$ python3 -q
>>> import numpy as np
>>> np.set_printoptions(precision=3, suppress=True, linewidth=160)
>>> feats = np.array([[-2, 3, 3, -3, 3, 0],
...     [1, -3, 3, 2, 1, 1],
...     [2, -2, 0, -1, -3, -3],
...     [3, 0, -1, 1, 1, 0]])
>>> feats[:, 5] = 4 * feats[:, 1]
>>> print(feats)
[[ -2   3   3  -3   3  12]
 [  1  -3   3   2   1 -12]
 [  2  -2   0  -1  -3  -8]
 [  3   0  -1   1   1   0]]
>>> G = feats.T @ feats
>>> print((feats @ feats.T).shape)
(4, 4)
>>> print(np.diag(G))
[ 18  22  19  15  20 352]
>>> print(np.linalg.matrix_rank(G))
4
>>> print(np.allclose(G, G.T))
True
>>> print(G)
[[ 18 -13  -6   9  -8 -52]
 [-13  22   0 -13  12  88]
 [ -6   0  19  -4  11   0]
 [  9 -13  -4  15  -3 -52]
 [ -8  12  11  -3  20  48]
 [-52  88   0 -52  48 352]]
>>> print(np.linalg.svd(feats, compute_uv=False) ** 2)
[396.445  28.726  13.32    7.509]
>>> print(np.trace(G), (feats ** 2).sum())
446 446
>>> print(np.round(np.linalg.eigvalsh(G)[::-1], 3) + 0)
[396.445  28.726  13.32    7.509   0.      0.   ]
>>> data = np.array([[0, -3, 0, 2, -2],
...     [3, 0, -2, -1, -1],
...     [0, 2, 0, -3, -3],
...     [-2, 1, 3, 0, 0],
...     [2, 1, 3, 0, 0]])
>>> vec = np.array([-8, -6, -3, 2, 1])
>>> print(np.round(np.linalg.svd(data, compute_uv=False), 3) + 0)
[5.352 5.352 3.516 3.516 0.   ]
>>> print(round(np.linalg.det(data), 3))
0.0
>>> print(np.round(np.linalg.eigvals(data).real, 3) + 0)
[0. 0. 0. 0. 0.]
>>> O = np.linalg.solve(np.eye(5) - data, np.eye(5) + data)
>>> print(np.round(O @ O.T, 3) + 0)
[[1. 0. 0. 0. 0.]
 [0. 1. 0. 0. 0.]
 [0. 0. 1. 0. 0.]
 [0. 0. 0. 1. 0.]
 [0. 0. 0. 0. 1.]]
>>> print(np.round(np.linalg.det(O), 3))
1.0
>>> out = data / np.linalg.norm(data, axis=1, keepdims=True)
>>> G = out @ out.T
>>> print(G[3])
[-0.194 -0.828  0.114  1.     0.429]
>>> print(np.argwhere(np.triu(np.abs(G) > 0.95, 1)))
[]
>>> print((np.abs(G) > 0.9).astype(int))
[[1 0 0 0 0]
 [0 1 0 0 0]
 [0 0 1 0 0]
 [0 0 0 1 0]
 [0 0 0 0 1]]
>>> proj = np.triu(np.array([[3, 3, 5, 2, 4],
...     [3, 3, 1, 5, 5],
...     [3, 0, 2, 3, 4],
...     [1, 3, 2, 4, 1],
...     [5, 5, 2, 1, 0]]), 1) + np.eye(5)
>>> out = proj @ data @ np.linalg.inv(proj)
>>> print(out)
[[ 13. -26. -27. 169.  -3.]
 [  3.   3.  10. -55. -16.]
 [  2.   3.   8. -46. -12.]
 [  0.   2.   4. -22.  -4.]
 [  2.  -5.  -2.  27.  -2.]]
>>> Uu, sv, Vt = np.linalg.svd(out)
>>> evecs = Vt[:(sv > 1e-8).sum()]
>>> rng = np.random.default_rng(13)
>>> vec = out[0] + 4 * out[3] + rng.integers(2) * np.eye(5)[4]
>>> print(vec)
[ 13. -18. -11.  81. -18.]
>>> print(np.allclose(evecs.T @ evecs @ vec, vec))
False
>>> print(np.diag(evecs.T @ evecs))
[0.844 0.257 0.927 0.979 0.992]
>>> print(round(np.linalg.norm(vec - evecs.T @ evecs @ vec), 3))
0.09
>>> out = np.array([[-3, -2], [-2, -2]])
>>> mat = np.tile(out, (2, 2))
>>> print(mat)
[[-3 -2 -3 -2]
 [-2 -2 -2 -2]
 [-3 -2 -3 -2]
 [-2 -2 -2 -2]]
>>> print(round(float(np.linalg.eigvalsh(mat).min()), 3))
-9.123
>>> print(np.all(np.linalg.eigvalsh(mat) > 0))
False
>>> f = np.array([1, 2, 1])
>>> print(np.array([np.convolve(row, f, "same") for row in mat]))
[[ -8 -10 -10  -7]
 [ -6  -8  -8  -6]
 [ -8 -10 -10  -7]
 [ -6  -8  -8  -6]]
>>> print(np.polyval(f, mat[2]))
[4 1 4 1]
>>> print(np.cross(mat[2, :3], mat[3, :3]))
[-2  0  2]
>>> w, evecs = np.linalg.eigh(mat)
>>> vec = np.array([-2, -1, -2, 3])
>>> print(np.round(np.linalg.eigvalsh(mat[1:, 1:]), 3) + 0)
[-6.372 -0.628  0.   ]
>>> print(round(vec @ mat @ vec / (vec @ vec), 3), round(w[0], 3), round(float(w[-1]), 3))
-1.333 -9.123 0.0
>>> print(np.round(evecs * np.maximum(w, 0) @ evecs.T, 3) + 0)
[[0. 0. 0. 0.]
 [0. 0. 0. 0.]
 [0. 0. 0. 0.]
 [0. 0. 0. 0.]]
>>> proj = np.triu(np.array([[0, -3, 1, -5], [5, 5, 5, 2], [3, -1, 0, -3], [3, -3, -5, 1]]), 1) + np.eye(4)
>>> out = proj @ mat @ np.linalg.inv(proj)
>>> print(np.round(np.poly(out), 3) + 0)
[ 1. 10.  8.  0.  0.]
>>> print(proj @ mat - mat @ proj)
[[ 13.   5.  26.  -6.]
 [-19. -20.  -7. -26.]
 [  6.  -3.  19. -14.]
 [  0.  -6.  12. -12.]]
>>> print(out)
[[  10.   42. -210. -652.]
 [ -21.  -79.  395. 1222.]
 [   3.   13.  -65. -202.]
 [  -2.   -8.   40.  124.]]
>>> print(np.linalg.matrix_rank(out))
2
>>> F = np.loadtxt("out2.csv", delimiter=",")
>>> print(F)
[[-30.044  30.767 -12.544  10.307   9.164]
 [-22.509  21.844  -8.565   4.018   7.794]
 [ -5.55    3.719  -2.02   -3.143   2.586]
 [ -1.695   0.75   -0.984  -1.558   0.718]
 [  0.238  -0.051   0.266   0.233  -0.047]
 [  1.663  -0.148   4.08    0.08    0.893]
 [  1.76   -0.17    4.525  -0.139   1.071]
 [  1.968  -0.239   5.547  -0.723   1.499]
 [  2.736  -0.75    9.603  -3.77    3.339]
 [  3.394  -1.42   13.038  -6.906   4.977]
 [  3.579  -1.633  13.977  -7.823   5.431]
 [  4.015  -2.162  16.127  -9.993   6.474]
 [  7.195  -6.628  30.075 -25.684  13.297]
 [  8.087  -7.967  33.611 -29.947  15.023]
 [ 10.826 -12.171  43.836 -42.679  19.989]]
>>> f = np.array([0, 0])
>>> print(np.polyval(f, F[9]))
[0. 0. 0. 0. 0.]
>>> print(np.correlate(F[9], F[11], "full"))
[  21.971  -43.105  153.325 -205.236  328.188 -195.001  147.535  -38.487   19.98 ]
>>> out = np.array([[-1, 7], [0, 1], [3, 0], [0, 9], [-8, 8]])
>>> print(np.vstack([F, out.T]).shape)
(17, 5)
>>> print(np.linalg.matrix_rank(F @ out))
2
>>> X = np.load("test3.npy")
>>> print(X)
[[5 0 0 0 0 0]
 [0 1 0 0 0 0]
 [0 0 1 0 0 0]
 [0 0 0 3 0 0]
 [0 0 0 0 5 0]
 [0 0 0 0 0 4]]
>>> vec = np.ones(6)
>>> for _ in range(7):
...     vec = X @ vec
...     vec /= np.linalg.norm(vec)
...     print(round(vec @ X @ vec, 3))
... 
4.455
4.732
4.846
4.908
4.943
4.965
4.978
>>> print(round(np.linalg.eigvalsh(X)[-1], 3))
5.0
>>> w, evecs = np.linalg.eigh(X)
>>> vec = np.array([-3, 2, -6, 1, 2, 0])
>>> print(evecs * np.maximum(w, 0) @ evecs.T)
[[5. 0. 0. 0. 0. 0.]
 [0. 1. 0. 0. 0. 0.]
 [0. 0. 1. 0. 0. 0.]
 [0. 0. 0. 3. 0. 0.]
 [0. 0. 0. 0. 5. 0.]
 [0. 0. 0. 0. 0. 4.]]
>>> print(evecs * np.sqrt(w) @ evecs.T)
[[2.236 0.    0.    0.    0.    0.   ]
 [0.    1.    0.    0.    0.    0.   ]
 [0.    0.    1.    0.    0.    0.   ]
 [0.    0.    0.    1.732 0.    0.   ]
 [0.    0.    0.    0.    2.236 0.   ]
 [0.    0.    0.    0.    0.    2.   ]]
>>> W0 = np.loadtxt("block14.csv", delimiter=",")
>>> print(W0)
[[1. 0. 0.]
 [1. 1. 0.]
 [3. 3. 1.]]
>>> print(np.linalg.eigvals(W0))
[1. 1. 1.]
>>> print(np.kron(np.eye(2, dtype=int), W0))
[[1. 0. 0. 0. 0. 0.]
 [1. 1. 0. 0. 0. 0.]
 [3. 3. 1. 0. 0. 0.]
 [0. 0. 0. 1. 0. 0.]
 [0. 0. 0. 1. 1. 0.]
 [0. 0. 0. 3. 3. 1.]]
>>> print(np.einsum("ii->", W0))
3.0
>>> print(round(np.linalg.det(W0.T), 3))
1.0
>>> print(np.einsum("ij,ji->", W0, W0))
3.0
>>> print(np.poly(W0))
[ 1. -3.  3. -1.]
>>> print(round(np.linalg.det(W0[::-1]), 3))
-1.0
>>> O, evecs = np.linalg.qr(W0[:, :1])[0], np.linalg.qr(W0[:, 1:])[0]
>>> sv = np.linalg.svd(O.T @ evecs, compute_uv=False)
>>> print(round(float(np.linalg.norm(O @ O.T - evecs @ evecs.T, 2)), 3))
1.0
>>> proj = np.triu(np.array([[-2, 0, 0], [0, 2, -1], [1, -2, 0]]), 1) + np.eye(3)
>>> out = proj @ W0 @ np.linalg.inv(proj)
>>> print(proj @ W0 - W0 @ proj)
[[ 0.  0.  0.]
 [-3. -3.  0.]
 [ 0.  0.  3.]]
>>> print(np.linalg.matrix_rank(out))
3
>>> print(np.trace(out), np.trace(W0))
3.0 3.0
>>> z = rng.permutation(3)
>>> out = W0[:, z] * rng.choice([-1, 1], 3)
>>> print(out)
[[ 1. -0.  0.]
 [ 1. -0.  1.]
 [ 3. -1.  3.]]
>>> Uu, _, Vt = np.linalg.svd(W0.T @ out)
>>> print(np.round(np.linalg.lstsq(W0, out)[0], 3) + 0)
[[ 1.  0.  0.]
 [ 0.  0.  1.]
 [ 0. -1.  0.]]
>>> M = np.array([[1, -2, 4, -8],
...     [1, -1, 1, -1],
...     [1, 0, 0, 0],
...     [1, 1, 1, 1],
...     [1, 2, 4, 8],
...     [1, 3, 9, 27],
...     [1, 4, 16, 64],
...     [1, 5, 25, 125]])
>>> O, R = np.linalg.qr(M)
>>> print(R)
[[ -2.828  -4.243 -21.213 -76.368]
 [  0.      6.481  19.442 103.692]
 [  0.      0.     12.961  58.327]
 [  0.      0.      0.    -24.372]]
>>> print(O)
[[-0.354 -0.54   0.54   0.431]
 [-0.354 -0.386  0.077 -0.308]
 [-0.354 -0.231 -0.231 -0.431]
 [-0.354 -0.077 -0.386 -0.185]
 [-0.354  0.077 -0.386  0.185]
 [-0.354  0.231 -0.231  0.431]
 [-0.354  0.386  0.077  0.308]
 [-0.354  0.54   0.54  -0.431]]
>>> print(np.abs(np.diag(R)))
[ 2.828  6.481 12.961 24.372]
>>> print(np.round(O.T @ O, 3) + 0)
[[1. 0. 0. 0.]
 [0. 1. 0. 0.]
 [0. 0. 1. 0.]
 [0. 0. 0. 1.]]
>>> print(O.shape, R.shape)
(8, 4) (4, 4)
>>> print(round(float(np.trace(O @ O.T)), 3))
4.0
>>> out = np.c_[M[:, :2] @ np.array([[1, 2], [0, 2]]), np.array([-3, -2, 5, -4, 0, 5, 1, -4])]
>>> print(out)
[[ 1 -2 -3]
 [ 1  0 -2]
 [ 1  2  5]
 [ 1  4 -4]
 [ 1  6  0]
 [ 1  8  5]
 [ 1 10  1]
 [ 1 12 -4]]
>>> print(np.linalg.matrix_rank(out))
3
>>> Uu, sv, Vt = np.linalg.svd(M)
>>> print(sv)
[146.869   7.727   3.401   1.501]
>>> out = Uu[:, :1] @ np.diag(sv[:1]) @ Vt[:1]
>>> print(np.round(np.linalg.norm(M - out, 2), 3), np.round(sv[1], 3))
7.727 7.727
>>> print(np.round(np.abs(M - out).max(), 3))
5.476
>>> print(np.abs(np.linalg.svd(M)[2][-1]))
[0.968 0.073 0.234 0.043]
>>> print([round(float(x), 3) for x in np.linalg.svd(M, compute_uv=False)[:3]])
[146.869, 7.727, 3.401]
>>> vec = np.array([1, -4, -2, -4])
>>> y = M @ vec
>>> print(np.linalg.lstsq(M, y)[0])
[ 1. -4. -2. -4.]
>>> print(np.round(np.linalg.pinv(M) @ M, 3) + 0)
[[1. 0. 0. 0.]
 [0. 1. 0. 0.]
 [0. 0. 1. 0.]
 [0. 0. 0. 1.]]
>>> print(np.linalg.solve(M.T @ M, M.T @ y))
[ 1. -4. -2. -4.]
>>> print(y)
[  33    7    1   -9  -47 -137 -303 -569]
>>> y = y + 0.02 * rng.normal(size=8)
>>> print(y)
[  33.001    7.026    1.008   -8.963  -46.999 -137.01  -302.988 -568.991]
>>> beta, *_ = np.linalg.lstsq(M, y)
>>> print(beta)
[ 1.023 -4.002 -2.004 -3.999]
